% python3 -q
>>> import numpy as np
>>> np.set_printoptions(precision=3, suppress=True, linewidth=120, legacy="1.25")
>>> def rd(a):
...     return np.round(a, 3) + 0
... 
>>> rng = np.random.default_rng(32)
>>> W0 = rng.normal(size=(14, 9)) + 20 * np.array([0, 2, 0, 2, 5, 5, 4, 1, 0])
>>> rd(W0)
array([[  0.909,  40.751,  -0.026,  40.653,  99.349,  98.171,  81.679,  20.477,  -2.066],
       [ -1.059,  39.38 ,   0.342,  41.327, 100.308,  99.567,  80.467,  19.778,   0.183],
       [ -0.666,  38.793,   1.283,  39.68 , 100.118,  99.399,  79.455,  19.646,   0.658],
       [  1.219,  40.543,  -0.554,  42.796, 100.839, 100.943,  79.453,  19.757,   0.609],
       [ -1.739,  39.225,   0.4  ,  42.422, 100.424,  98.963,  78.782,  20.979,  -0.812],
       [ -0.345,  41.964,   0.06 ,  39.643,  99.217, 101.323,  81.319,  19.325,  -1.415],
       [ -0.121,  41.376,   0.456,  38.786, 100.335, 100.768,  79.969,  20.166,   0.001],
       [ -0.504,  39.337,  -1.369,  38.803,  98.262, 100.436,  80.477,  20.05 ,   0.424],
       [  0.043,  39.221,   0.169,  39.652,  99.766,  97.882,  79.433,  20.385,  -0.389],
       [ -0.892,  38.33 ,  -0.719,  41.371,  99.333, 101.01 ,  79.478,  21.015,  -0.576],
       [  0.345,  40.612,   0.582,  39.028,  99.632,  99.107,  79.847,  19.657,  -0.268],
       [  0.597,  38.942,  -0.811,  39.404,  99.747,  99.187,  80.501,  18.906,   1.763],
       [  0.047,  41.176,  -1.08 ,  39.69 , 100.139, 101.781,  80.127,  21.511,  -0.681],
       [  1.535,  39.354,  -1.746,  38.057, 100.233,  99.811,  80.274,  19.955,   0.515]])
>>> def softmax(z):
...     e = np.exp(z - z.max(axis=-1, keepdims=True))
...     return e / e.sum(axis=-1, keepdims=True)
... 
>>> rd(softmax(W0).sum(axis=1))
array([1., 1., 1., 1., 1., 1., 1., 1., 1., 1., 1., 1., 1., 1.])
>>> rd(softmax(10 * W0[4]))
array([0., 0., 0., 0., 1., 0., 0., 0., 0.])
>>> rd(softmax(W0[4] + 2))
array([0.   , 0.   , 0.   , 0.   , 0.812, 0.188, 0.   , 0.   , 0.   ])
>>> scores = W0 @ W0.T / np.sqrt(9)
>>> softmax(scores).round(6).argmax(axis=1)
array([12,  3, 12,  3,  3, 12, 12, 12, 12, 12, 12, 12, 12, 12])
>>> rd(softmax(scores)[4] @ W0)
array([  0.785,  40.777,  -0.749,  41.647, 100.58 , 101.253,  79.702,  20.406,   0.132])
